% python3 -q
>>> import numpy as np
>>> import numpy.linalg as la
>>> np.set_printoptions(precision=3, suppress=True, linewidth=140)
>>> def rnd(a):
...     return np.round(a, 3) + 0
... 
>>> basis = np.sign(np.array([[1, -2, 2], [3, 2, 3], [0, -3, 1]]))
>>> A2 = (np.tril(basis, -1) + np.eye(3)) @ (np.triu(basis, 1) + np.eye(3))
>>> w = np.array([3, 1, 2])
>>> X = np.rint(A2 * w @ la.inv(A2)) + 0
>>> X
array([[ 4., -1., -3.],
       [ 2.,  1., -2.],
       [ 0.,  0.,  1.]])
>>> r0, g = X[1], X[0]
>>> r0 @ r0
np.float64(9.0)
>>> pr = (r0 @ g) / (r0 @ r0) * r0
>>> np.outer(r0, g)
array([[ 8., -2., -6.],
       [ 4., -1., -3.],
       [-8.,  2.,  6.]])
>>> la.matrix_rank(np.outer(r0, g))
np.int64(1)
>>> rnd(la.norm(r0 + g) ** 2 + la.norm(r0 - g) ** 2)
np.float64(70.0)
>>> (g - pr) @ r0
np.float64(0.0)
>>> rnd(g - pr)
array([ 1.111, -2.444, -0.111])
>>> rnd(pr)
array([ 2.889,  1.444, -2.889])
>>> q, evecs = la.qr(X[:, :1])[0], la.qr(X[:, 1:])[0]
>>> sv = la.svd(q.T @ evecs, compute_uv=False)
>>> rnd(la.norm(q @ q.T - evecs @ evecs.T, 2))
np.float64(1.0)
>>> rnd(np.degrees(np.arccos(sv.clip(0, 1))))
array([14.963])
>>> mat = np.load("case4.npy")
>>> mat
array([[0, 1, 1, 1],
       [1, 0, 1, 1],
       [1, 1, 0, 1],
       [1, 1, 1, 0]])
>>> w, evecs = la.eigh(mat)
>>> rnd(w.sum()), np.trace(mat)
(np.float64(0.0), np.int64(0))
>>> rnd(la.svd(mat, compute_uv=False))
array([3., 1., 1., 1.])
>>> rnd(la.eigvalsh(mat + 5 * np.eye(4)))
array([4., 4., 4., 8.])
>>> np.abs(evecs[:, -1]).round(6).argmax()
np.int64(0)
>>> q, evecs = la.qr(mat[:, :3])[0], la.qr(mat[:, 3:])[0]
>>> sv = la.svd(q.T @ evecs, compute_uv=False)
>>> rnd(la.norm(q @ q.T - evecs @ evecs.T, 2))
np.float64(1.0)
>>> rnd(sv)
array([0.756])
